In [1]: import numpy as np

In [2]: import numpy.linalg as la

In [3]: np.set_printoptions(precision=2, suppress=True, linewidth=100)

In [4]: tidy = lambda a: np.round(a, 2) + 0

In [5]: feats = np.load("a.npy")

In [6]: feats
Out[6]: 
array([[-2, -2, -6],
       [ 8,  5, 15],
       [ 3,  3,  9],
       [ 8,  5, 15],
       [-3,  0,  0]])

In [7]: r0 = np.array([3, -4, 4])

In [8]: np.polyval(r0, feats[0])
Out[8]: array([ 24,  24, 136])

In [9]: np.correlate(feats[0], feats[2], "full")
Out[9]: array([-18, -24, -66, -24, -18])

In [10]: np.convolve(feats[0], r0)
Out[10]: array([ -6,   2, -18,  16, -24])

In [11]: np.cross(feats[0, :3], feats[2, :3])
Out[11]: array([0, 0, 0])

In [12]: t3 = np.stack([feats, -2 * feats, feats[::-1]])

In [13]: t3.sum(axis=0)
Out[13]: 
array([[-1,  2,  6],
       [ 0,  0,  0],
       [ 0,  0,  0],
       [ 0,  0,  0],
       [ 1, -2, -6]])

In [14]: tidy(la.norm(t3, axis=(1, 2)))
Out[14]: array([27.93, 55.86, 27.93])

In [15]: np.einsum("bij,cij->bc", t3, t3)
Out[15]: 
array([[  780, -1560,   739],
       [-1560,  3120, -1478],
       [  739, -1478,   780]])

In [16]: la.matrix_rank(t3.reshape(3, -1))
Out[16]: np.int64(2)

In [17]: F = np.load("data.npy")

In [18]: F
Out[18]: 
array([[ 2, -1, -3, -2],
       [-1,  2, -2, -3],
       [-3, -2,  2,  2],
       [-2, -3,  2, -2]])

In [19]: # equal to its transpose

In [20]: [round(float(la.det(F[:i, :i])), 2) + 0 for i in range(1, 5)]
Out[20]: [2.0, 3.0, -32.0, 149.0]

In [21]: np.all(la.eigvalsh(F) > 0)
Out[21]: np.False_

In [22]: ev, vecs = la.eigh(F)

In [23]: x = np.array([2, 3, 1, 3])

In [24]: x @ F @ x / (x @ x), tidy(ev[0]), tidy(ev[-1])
Out[24]: (np.float64(-4.0), np.float64(-4.4), np.float64(6.79))

In [25]: tidy(vecs * np.abs(ev) @ vecs.T)
Out[25]: 
array([[ 3.81,  0.75, -1.71, -0.06],
       [ 0.75,  3.99, -1.25, -0.02],
       [-1.71, -1.25,  3.8 ,  1.46],
       [-0.06, -0.02,  1.46,  4.34]])

In [26]: (np.sign(vecs[:, -1].round(6)) == np.sign(vecs[0, -1].round(6))).astype(int)
Out[26]: array([1, 1, 0, 0])

In [27]: ev, vecs = la.eig(F)

In [28]: tidy(np.sort(la.eigvals(la.inv(F))))
Out[28]: array([-0.64, -0.23,  0.15,  0.31])

In [29]: tidy(np.sort(la.eigvals(F.T)))
Out[29]: array([-4.4 , -1.57,  3.18,  6.79])
